In [1]: import numpy as np

In [2]: import numpy.linalg as la

In [3]: np.set_printoptions(suppress=True, linewidth=120)

In [4]: arr = np.load("sample1.npy")

In [5]: arr
Out[5]: 
array([[ 4,  5,  6],
       [ 7,  8,  9],
       [10, 11, 12]])

In [6]: rng = np.random.default_rng(9631)

In [7]: lab = rng.permutation(3)

In [8]: lab
Out[8]: array([2, 1, 0])

In [9]: M2 = arr[lab][:, lab]

In [10]: np.allclose(M2, arr)
Out[10]: False

In [11]: np.trace(M2)
Out[11]: np.int64(24)

In [12]: np.round(np.sort(np.abs(la.eigvals(M2))), 2) + 0
Out[12]: array([ 0.  ,  0.73, 24.73])

In [13]: np.diag(M2)
Out[13]: array([12,  8,  4])

In [14]: Uu, s, vt = la.svd(arr)

In [15]: evecs = vt[:(s > 1e-8).sum()]

In [16]: vec = arr[1] + -1 * arr[0] + rng.integers(2) * np.eye(3)[0]

In [17]: vec
Out[17]: array([3., 3., 3.])

In [18]: np.round(evecs.T @ evecs, 2)
Out[18]: 
array([[ 0.83,  0.33, -0.17],
       [ 0.33,  0.33,  0.33],
       [-0.17,  0.33,  0.83]])

In [19]: np.allclose(evecs.T @ evecs @ vec, vec)
Out[19]: True

In [20]: np.round(la.norm(vec - evecs.T @ evecs @ vec), 2)
Out[20]: np.float64(0.0)

In [21]: np.abs(np.diag(la.qr(arr)[1])) > 1e-9
Out[21]: array([ True,  True, False])

In [22]: np.round(arr @ la.pinv(arr) @ arr, 2)
Out[22]: 
array([[ 4.,  5.,  6.],
       [ 7.,  8.,  9.],
       [10., 11., 12.]])

In [23]: la.lstsq(arr[:-1].T, arr[-1])[2]
Out[23]: np.int32(2)

In [24]: vec = np.array([5, 4, 0])

In [25]: arr @ np.eye(3)[0]
Out[25]: array([ 4.,  7., 10.])

In [26]: (arr * vec).sum(axis=1)
Out[26]: array([40, 67, 94])

In [27]: la.norm(arr @ vec) <= la.norm(arr, 2) * la.norm(vec) + 1e-9
Out[27]: np.True_

In [28]: arr * vec
Out[28]: 
array([[20, 20,  0],
       [35, 32,  0],
       [50, 44,  0]])

In [29]: arr @ (2 * vec)
Out[29]: array([ 80, 134, 188])

In [30]: np.einsum("ij,j->i", arr, vec)
Out[30]: array([40, 67, 94])

In [31]: round(float(la.det(2 * arr)), 2), np.round(la.det(arr), 2)
Out[31]: (0.0, np.float64(0.0))

In [32]: np.einsum("ii->", arr)
Out[32]: np.int64(24)

In [33]: np.round(la.det(arr.T), 2)
Out[33]: np.float64(0.0)

In [34]: np.einsum("ij,ji->", arr, arr)
Out[34]: np.int64(612)

In [35]: mat = np.array([[-1, 1, -5, 5], [0, -5, -2, -1], [-2, -2, 1, -4], [5, 0, 4, -2]]) * (rng.random((4, 4)) < 0.3)

In [36]: mat
Out[36]: 
array([[ 0,  1,  0,  0],
       [ 0,  0,  0,  0],
       [ 0, -2,  0,  0],
       [ 5,  0,  0,  0]])

In [37]: W1 = np.array([[0, 2, 2, 0, 1, 0],
    ...:     [2, 2, 1, 2, 1, 1],
    ...:     [2, 2, 1, 0, 1, 2],
    ...:     [0, 1, 2, 0, 1, 2]])

In [38]: c = np.array([0, 2, -5, -4, 3, 1])

In [39]: act = np.maximum(mat @ W1 + c, 0)

In [40]: la.matrix_rank(act)
Out[40]: np.int64(4)

In [41]: (act > 0).astype(int)
Out[41]: 
array([[1, 1, 0, 0, 1, 1],
       [0, 1, 0, 0, 1, 1],
       [0, 0, 0, 0, 1, 0],
       [0, 1, 1, 0, 1, 1]])

In [42]: W2 = np.array([[-3, 0], [0, 3], [2, 2], [0, -3], [0, 1], [3, 2]])

In [43]: act @ W2
Out[43]: 
array([[ 0, 20],
       [ 3, 11],
       [ 0,  1],
       [13, 56]])

In [44]: (act @ W2).round(6).argmax(axis=1)
Out[44]: array([1, 1, 1, 1])
